In [1]: import numpy as np

In [2]: np.set_printoptions(precision=2, suppress=True, linewidth=160, sign=" ")

In [3]: data = np.load("test9.npy")

In [4]: data
Out[4]: 
array([[-0.1 , -0.96, -0.25],
       [ 0.4 , -0.27,  0.87],
       [-0.91, -0.01,  0.42]])

In [5]: rng = np.random.default_rng(3556)

In [6]: lab = rng.permutation(3)

In [7]: lab
Out[7]: array([ 1,  0,  2])

In [8]: Y = data[lab][:, lab]

In [9]: round(float(np.linalg.det(Y)), 2), np.round(np.linalg.det(data[lab]), 2)
Out[9]: (1.0, np.float64(-1.0))

In [10]: np.diag(Y)
Out[10]: array([-0.27, -0.1 ,  0.42])

In [11]: np.sort(np.abs(np.linalg.eigvals(Y)))
Out[11]: array([ 1.,  1.,  1.])

In [12]: round(np.trace(Y), 2)
Out[12]: np.float64(0.05)

In [13]: Q = data.astype(float).copy()

In [14]: for j in range(3):
    ...:     Q[:, j] -= Q[:, :j] @ (Q[:, :j].T @ Q[:, j])
    ...:     Q[:, j] /= np.linalg.norm(Q[:, j])
    ...: 

In [15]: np.round(Q.T @ data, 2) + 0
Out[15]: 
array([[ 1.,  0.,  0.],
       [ 0.,  1.,  0.],
       [ 0.,  0.,  1.]])

In [16]: feats = np.array([[-0.07, 3.22, 3.83],
    ...:     [0.04, 0.01, -5.0],
    ...:     [2.76, 4.04, 1.05],
    ...:     [-4.22, -1.96, 1.82],
    ...:     [1.79, 2.27, 4.08],
    ...:     [2.71, -2.7, -3.21],
    ...:     [-0.07, -3.39, 3.67],
    ...:     [1.64, -3.26, 3.42],
    ...:     [-2.53, 4.27, 0.63],
    ...:     [3.41, 2.58, -2.58],
    ...:     [-2.66, -0.9, 4.14]])

In [17]: f, g = data[0], data[2]

In [18]: round(float(f @ f), 2)
Out[18]: 1.0

In [19]: pr = (f @ g) / (f @ f) * f

In [20]: (g - pr) @ f
Out[20]: np.float64(0.0)

In [21]: pr.round(2) + 0
Out[21]: array([ 0.,  0.,  0.])

In [22]: g - pr
Out[22]: array([-0.91, -0.01,  0.42])

In [23]: W0 = np.load("x.npy")

In [24]: W0
Out[24]: 
array([[ 1.9 ,  0.  , -0.8 , -0.6 ],
       [-0.1 , -0.6 ,  0.1 , -0.6 ],
       [ 1.92,  0.  , -0.79, -0.6 ]])

In [25]: left, sv, vt = np.linalg.svd(W0)

In [26]: np.argmax(sv[:-1] / (sv[1:] + 1e-6)) + 1
Out[26]: np.int64(2)

In [27]: Y = left[:, :2] @ np.diag(sv[:2]) @ vt[:2]

In [28]: round(np.linalg.norm(W0 - Y, 2), 2), np.round(sv[2], 2)
Out[28]: (np.float64(0.01), np.float64(0.01))

In [29]: np.linalg.matrix_rank(Y)
Out[29]: np.int64(2)

In [30]: Y.round(2) + 0
Out[30]: 
array([[ 1.9 ,  0.  , -0.79, -0.6 ],
       [-0.1 , -0.6 ,  0.1 , -0.6 ],
       [ 1.92,  0.  , -0.8 , -0.6 ]])
